% python3 -q
>>> import numpy as np
>>> from numpy import linalg as LA
>>> np.set_printoptions(precision=3, suppress=True, linewidth=160, legacy="1.25")
>>> def rnd(a):
...     return np.round(a, 3) + 0
... 
>>> E = np.loadtxt("sample6.csv", delimiter=",")
>>> print(E)
[[ 0.  0. -2.  0.  0.  0.  1.]
 [ 0. -1.  0. -2. -1.  2.  0.]
 [ 1.  0.  0.  0.  0.  0.  0.]
 [ 0. -1.  0. -1. -2. -1.  0.]
 [ 0. -1.  0. -2.  1.  2.  0.]
 [ 0. -1.  0.  1. -2.  0.  0.]
 [-1.  0.  0.  0.  0.  0. -1.]]
>>> # 2 groups of indices that never mix
>>> print(rnd(LA.matrix_power(E, 4)))
[[  8.   0.  -2.   0.   0.   0.   3.]
 [  0.  40.   0.  54.  30. -30.   0.]
 [  1.   0.   6.   0.   0.   0.  -2.]
 [  0.  30.   0.  63.  39.   1.   0.]
 [  0.  24.   0.  42.  10. -30.   0.]
 [  0.  15.   0.  -1.  30.  14.   0.]
 [ -3.   0.  -4.   0.   0.   0.   1.]]
>>> print(rnd(np.sort(np.abs(LA.eigvals(E)))))
[0.715 0.849 1.672 1.672 2.255 2.255 3.242]
>>> A = np.loadtxt("run14.csv", delimiter=",")
>>> print(A)
[[ 2.  2.  0.  0.  0.  0.  0.  0.  0.  0.]
 [ 2. -3.  2.  0.  0.  0.  0.  0.  0.  0.]
 [ 0.  2. -2.  2.  0.  0.  0.  0.  0.  0.]
 [ 0.  0.  2. -3.  2.  0.  0.  0.  0.  0.]
 [ 0.  0.  0.  2. -2.  2.  0.  0.  0.  0.]
 [ 0.  0.  0.  0.  2. -2.  2.  0.  0.  0.]
 [ 0.  0.  0.  0.  0.  2.  2.  2.  0.  0.]
 [ 0.  0.  0.  0.  0.  0.  2. -2.  2.  0.]
 [ 0.  0.  0.  0.  0.  0.  0.  2. -2.  2.]
 [ 0.  0.  0.  0.  0.  0.  0.  0.  2.  3.]]
>>> B = A / LA.norm(A, axis=1, keepdims=True)
>>> cov = B @ B.T
>>> print(rnd(cov))
[[ 1.    -0.171  0.408  0.     0.     0.     0.     0.     0.     0.   ]
 [-0.171  1.    -0.7    0.235  0.     0.     0.     0.     0.     0.   ]
 [ 0.408 -0.7    1.    -0.7    0.333  0.     0.     0.     0.     0.   ]
 [ 0.     0.235 -0.7    1.    -0.7    0.28   0.     0.     0.     0.   ]
 [ 0.     0.     0.333 -0.7    1.    -0.667  0.333  0.     0.     0.   ]
 [ 0.     0.     0.     0.28  -0.667  1.     0.     0.333  0.     0.   ]
 [ 0.     0.     0.     0.     0.333  0.     1.     0.     0.333  0.   ]
 [ 0.     0.     0.     0.     0.     0.333  0.     1.    -0.667  0.32 ]
 [ 0.     0.     0.     0.     0.     0.     0.333 -0.667  1.     0.16 ]
 [ 0.     0.     0.     0.     0.     0.     0.     0.32   0.16   1.   ]]
>>> print(rnd(LA.norm(B, axis=1)))
[1. 1. 1. 1. 1. 1. 1. 1. 1. 1.]
>>> print(rnd(cov[2]))
[ 0.408 -0.7    1.    -0.7    0.333  0.     0.     0.     0.     0.   ]
>>> m1 = np.loadtxt("out13.csv", delimiter=",")
>>> print(m1)
[[ 2. -2.  0.  0. -1. -2. -2.  1.]
 [ 0. -3. -1.  2.  1. -2. -4.  2.]
 [ 2.  2.  2. -2. -2. -2.  1. -2.]
 [ 2.  1.  5. -2. -2.  2.  0. -2.]
 [ 3. -3.  2.  0.  1. -1.  0.  3.]
 [ 1. -1.  2.  0.  2.  1.  2.  2.]
 [ 1.  5.  1. -1.  2.  5. -2. -1.]
 [ 2.  5.  3. -5.  1.  2.  1. -3.]
 [ 1.  2.  0.  2. -1.  1. -2.  0.]
 [ 1.  5.  1. -1.  2.  5. -2. -1.]
 [ 2.  4. -1.  1.  0.  3. -2.  0.]
 [ 1. -2.  1.  2. -2.  2. -1.  1.]
 [-1.  1.  2. -2.  2.  2.  0. -1.]
 [ 1.  0.  3.  0.  2. -1.  1.  1.]
 [ 1. -1. -2.  1.  2.  0. -4.  2.]
 [ 3.  0.  3.  0. -4.  0.  0. -1.]
 [ 0.  0.  4. -2.  4.  3.  2.  1.]
 [ 3. -1.  3.  4. -1.  4. -1.  3.]
 [ 3. -4.  1.  2. -3.  0. -3.  2.]
 [ 1. -1.  2. -2.  1.  0. -2.  0.]
 [ 1. -1.  2.  0.  2.  1.  2.  2.]
 [ 0. -1.  3.  0.  0.  4. -1.  0.]
 [ 1. -2.  1.  2. -2.  2. -1.  1.]]
>>> B = m1[0, 0] * m1[1:] - np.outer(m1[1:, 0], m1[0])
>>> print(B)
[[  0.  -6.  -2.   4.   2.  -4.  -8.   4.]
 [  0.   8.   4.  -4.  -2.   0.   6.  -6.]
 [  0.   6.  10.  -4.  -2.   8.   4.  -6.]
 [  0.   0.   4.   0.   5.   4.   6.   3.]
 [  0.   0.   4.   0.   5.   4.   6.   3.]
 [  0.  12.   2.  -2.   5.  12.  -2.  -3.]
 [  0.  14.   6. -10.   4.   8.   6.  -8.]
 [  0.   6.   0.   4.  -1.   4.  -2.  -1.]
 [  0.  12.   2.  -2.   5.  12.  -2.  -3.]
 [  0.  12.  -2.   2.   2.  10.   0.  -2.]
 [  0.  -2.   2.   4.  -3.   6.   0.   1.]
 [  0.   0.   4.  -4.   3.   2.  -2.  -1.]
 [  0.   2.   6.   0.   5.   0.   4.   1.]
 [  0.   0.  -4.   2.   5.   2.  -6.   3.]
 [  0.   6.   6.   0.  -5.   6.   6.  -5.]
 [  0.   0.   8.  -4.   8.   6.   4.   2.]
 [  0.   4.   6.   8.   1.  14.   4.   3.]
 [  0.  -2.   2.   4.  -3.   6.   0.   1.]
 [  0.   0.   4.  -4.   3.   2.  -2.  -1.]
 [  0.   0.   4.   0.   5.   4.   6.   3.]
 [  0.  -2.   6.   0.   0.   8.  -2.   0.]
 [  0.  -2.   2.   4.  -3.   6.   0.   1.]]
>>> print(m1[:, 0] / m1[0, 0])
[ 1.   0.   1.   1.   1.5  0.5  0.5  1.   0.5  0.5  1.   0.5 -0.5  0.5  0.5  1.5  0.   1.5  1.5  0.5  0.5  0.   0.5]
>>> print(np.flatnonzero(~B.round(6).any(axis=1)))
[]
